$ python -q
>>> import numpy as np
>>> from numpy import linalg as LA
>>> np.set_printoptions(suppress=True, linewidth=100)
>>> def rnd(a):
...     return np.round(a, 2) + 0
... 
>>> E = np.load("case13.npy")
>>> E
array([[-2,  2, -2,  0,  4,  2],
       [-1,  1, -1,  0,  2,  1],
       [ 0,  0,  0,  0,  0,  0],
       [-1,  1, -1,  0,  2,  1],
       [ 0,  0,  0,  0,  0,  0],
       [ 2, -2,  2,  0, -4, -2],
       [-2,  2, -2,  0,  4,  2]])
>>> rnd(np.trace(LA.pinv(E) @ E))
np.float64(1.0)
>>> np.unique(E.round(6), axis=0).shape
(4, 6)
>>> np.allclose(E[:-1].T @ LA.lstsq(E[:-1].T, E[-1])[0], E[-1])
True
>>> rng = np.random.default_rng(90)
>>> B = E + rng.integers(-2, 3, (7, 1)) @ rng.integers(-2, 3, (1, 6))
>>> B
array([[-2,  2, -1,  0,  2,  2],
       [-1,  1, -2,  0,  4,  1],
       [ 0,  0, -2,  0,  4,  0],
       [-1,  1,  0,  0,  0,  1],
       [ 0,  0, -1,  0,  2,  0],
       [ 2, -2,  2,  0, -4, -2],
       [-2,  2, -3,  0,  6,  2]])
>>> LA.matrix_rank(B - E, tol=1e-8)
np.int64(1)
>>> print(B - E)
[[ 0  0  1  0 -2  0]
 [ 0  0 -1  0  2  0]
 [ 0  0 -2  0  4  0]
 [ 0  0  1  0 -2  0]
 [ 0  0 -1  0  2  0]
 [ 0  0  0  0  0  0]
 [ 0  0 -1  0  2  0]]
>>> rank = LA.matrix_rank(E)
>>> rank
np.int64(1)
>>> N = LA.svd(E)[2][rank:].T
>>> [int(LA.matrix_rank(E[:, :j + 1])) for j in range(6)]
[1, 1, 1, 1, 1, 1]
>>> N.shape
(6, 5)
>>> [int(LA.matrix_rank(E[:i])) for i in range(1, len(E) + 1)]
[1, 1, 1, 1, 1, 1, 1]
>>> LA.matrix_rank(E.T @ E), LA.matrix_rank(E @ E.T)
(np.int64(1), np.int64(1))
>>> print(np.allclose(E @ N, 0))
True
>>> LA.cond(E) > 100
np.True_
>>> LA.matrix_rank(E, rtol=0.1)
np.int64(1)
>>> np.argsort(-LA.norm(E, axis=0).round(6), kind="stable")[:3]
array([4, 0, 1])
>>> rnd(LA.norm(E, 2) / LA.norm(E))
np.float64(1.0)
>>> left, sv, vt = LA.svd(E)
>>> print(rnd(sv))
[10.58  0.    0.    0.    0.    0.  ]
>>> print(np.argmax(sv[:-1] / (sv[1:] + 1e-6)) + 1)
1
>>> B = left[:, :1] @ np.diag(sv[:1]) @ vt[:1]
>>> rnd(B)
array([[-2.,  2., -2.,  0.,  4.,  2.],
       [-1.,  1., -1.,  0.,  2.,  1.],
       [ 0.,  0.,  0.,  0.,  0.,  0.],
       [-1.,  1., -1.,  0.,  2.,  1.],
       [ 0.,  0.,  0.,  0.,  0.,  0.],
       [ 2., -2.,  2.,  0., -4., -2.],
       [-2.,  2., -2.,  0.,  4.,  2.]])
>>> arr = np.load("sample1.npy")
>>> arr
array([[ 0.,  0.,  1.,  1.,  1.,  1.],
       [ 0.,  0.,  1.,  3., -2., -3.],
       [ 1.,  1.,  0.,  0.,  0.,  0.],
       [ 1.,  3.,  0.,  0.,  0.,  0.],
       [ 1., -2.,  0.,  0.,  0.,  0.],
       [ 1., -3.,  0.,  0.,  0.,  0.]])
>>> # symmetric, so the eigenvalues are real
>>> evals, V = LA.eigh(arr)
>>> evals.sum(), np.trace(arr)
(np.float64(0.0), np.float64(0.0))
>>> rnd(LA.eigvalsh(arr @ arr))
array([ 0.  ,  0.  ,  3.95,  3.95, 23.05, 23.05])
>>> np.abs(V[:, -1]).round(6).argmax()
np.int64(1)
>>> rnd(LA.eigvalsh(arr + 4 * np.eye(6)))
array([-0.8 ,  2.01,  4.  ,  4.  ,  5.99,  8.8 ])
>>> rnd(np.abs(V[:, -1]))
array([0.04, 0.71, 0.14, 0.43, 0.3 , 0.45])
>>> rnd(V.T @ arr @ V)
array([[-4.8 ,  0.  ,  0.  ,  0.  ,  0.  ,  0.  ],
       [ 0.  , -1.99,  0.  ,  0.  ,  0.  ,  0.  ],
       [ 0.  ,  0.  ,  0.  ,  0.  ,  0.  ,  0.  ],
       [ 0.  ,  0.  ,  0.  ,  0.  ,  0.  ,  0.  ],
       [ 0.  ,  0.  ,  0.  ,  0.  ,  1.99,  0.  ],
       [ 0.  ,  0.  ,  0.  ,  0.  ,  0.  ,  4.8 ]])
>>> (evals > 1e-8).sum(), (evals < -1e-8).sum()
(np.int64(2), np.int64(2))
>>> G = arr.T @ arr
>>> np.diag(G)
array([ 4., 23.,  2., 10.,  5., 10.])
>>> print(G)
[[ 4. -1.  0.  0.  0.  0.]
 [-1. 23.  0.  0.  0.  0.]
 [ 0.  0.  2.  4. -1. -2.]
 [ 0.  0.  4. 10. -5. -8.]
 [ 0.  0. -1. -5.  5.  7.]
 [ 0.  0. -2. -8.  7. 10.]]
>>> (arr @ arr.T).shape
(6, 6)
>>> rnd(LA.svd(arr, compute_uv=False) ** 2)
array([23.05, 23.05,  3.95,  3.95,  0.  ,  0.  ])
>>> LA.matrix_rank(G)
np.int64(4)
>>> np.allclose(G, G.T)
True
>>> A = np.load("out7.npy")
>>> A
array([[ 0.13, -0.1 ,  0.01],
       [ 0.13, -0.1 ,  0.01],
       [-2.08,  1.6 , -0.16],
       [-0.26,  0.2 , -0.02]])
>>> np.count_nonzero(A)
np.int64(12)
>>> rnd(LA.norm(A))
np.float64(2.66)
>>> A.sum(axis=0)
array([-2.08,  1.6 , -0.16])
>>> A.sum(axis=1)
array([ 0.04,  0.04, -0.64, -0.08])
>>> rnd(LA.svd(A, compute_uv=False))
array([2.66, 0.  , 0.  ])
>>> np.abs(A).max()
np.float64(2.08)
>>> left, sv, vt = LA.svd(A)
>>> V = vt[:(sv > 1e-8).sum()]
>>> x0 = A[2] + -3 * A[0] + rng.integers(2) * np.eye(3)[2]
>>> print(rnd(x0))
[-2.47  1.9   0.81]
>>> LA.matrix_rank(np.vstack([A, x0]))
np.int64(2)
>>> np.allclose(V.T @ V @ x0, x0)
False
>>> r0 = np.array([3, 3, 3, 0, -2, 0, 0])
>>> feats = np.array([np.roll(r0, i) for i in range(7)])
>>> feats
array([[ 3,  3,  3,  0, -2,  0,  0],
       [ 0,  3,  3,  3,  0, -2,  0],
       [ 0,  0,  3,  3,  3,  0, -2],
       [-2,  0,  0,  3,  3,  3,  0],
       [ 0, -2,  0,  0,  3,  3,  3],
       [ 3,  0, -2,  0,  0,  3,  3],
       [ 3,  3,  0, -2,  0,  0,  3]])
>>> x0 = np.array([5, 2, 8, 6, 4, 4, -7])
>>> target = feats @ x0
>>> target
array([ 37,  40,  68,  32,  -1, -10, -12])
>>> rnd(LA.solve(feats, feats[:, 5]))
array([0., 0., 0., 0., 0., 1., 0.])
>>> print(rnd(LA.solve(feats, target)))
[ 5.  2.  8.  6.  4.  4. -7.]
>>> rnd(LA.solve(feats, 3 * target))
array([ 15.,   6.,  24.,  18.,  12.,  12., -21.])
>>> rnd(np.sort(np.abs(np.fft.fft(feats[0])))), rnd(np.sort(LA.svd(feats, compute_uv=False)))
(array([1.62, 1.62, 2.77, 2.77, 7.  , 8.59, 8.59]), array([1.62, 1.62, 2.77, 2.77, 7.  , 8.59, 8.59]))
>>> print(rnd(np.fft.fft(feats[0])))
[ 7.  +0.j    6.  -6.14j -1.62-0.06j  2.61-0.91j  2.61+0.91j -1.62+0.06j  6.  +6.14j]
>>> B = LA.inv(feats)
>>> print(rnd(LA.inv(B)))
[[ 3.  3.  3.  0. -2.  0.  0.]
 [ 0.  3.  3.  3.  0. -2.  0.]
 [ 0.  0.  3.  3.  3.  0. -2.]
 [-2.  0.  0.  3.  3.  3.  0.]
 [ 0. -2.  0.  0.  3.  3.  3.]
 [ 3.  0. -2.  0.  0.  3.  3.]
 [ 3.  3.  0. -2.  0.  0.  3.]]
>>> rnd(LA.cond(feats))
np.float64(5.31)
>>> rnd(feats @ B)
array([[1., 0., 0., 0., 0., 0., 0.],
       [0., 1., 0., 0., 0., 0., 0.],
       [0., 0., 1., 0., 0., 0., 0.],
       [0., 0., 0., 1., 0., 0., 0.],
       [0., 0., 0., 0., 1., 0., 0.],
       [0., 0., 0., 0., 0., 1., 0.],
       [0., 0., 0., 0., 0., 0., 1.]])
>>> rnd(LA.det(feats) * LA.det(B))
np.float64(1.0)
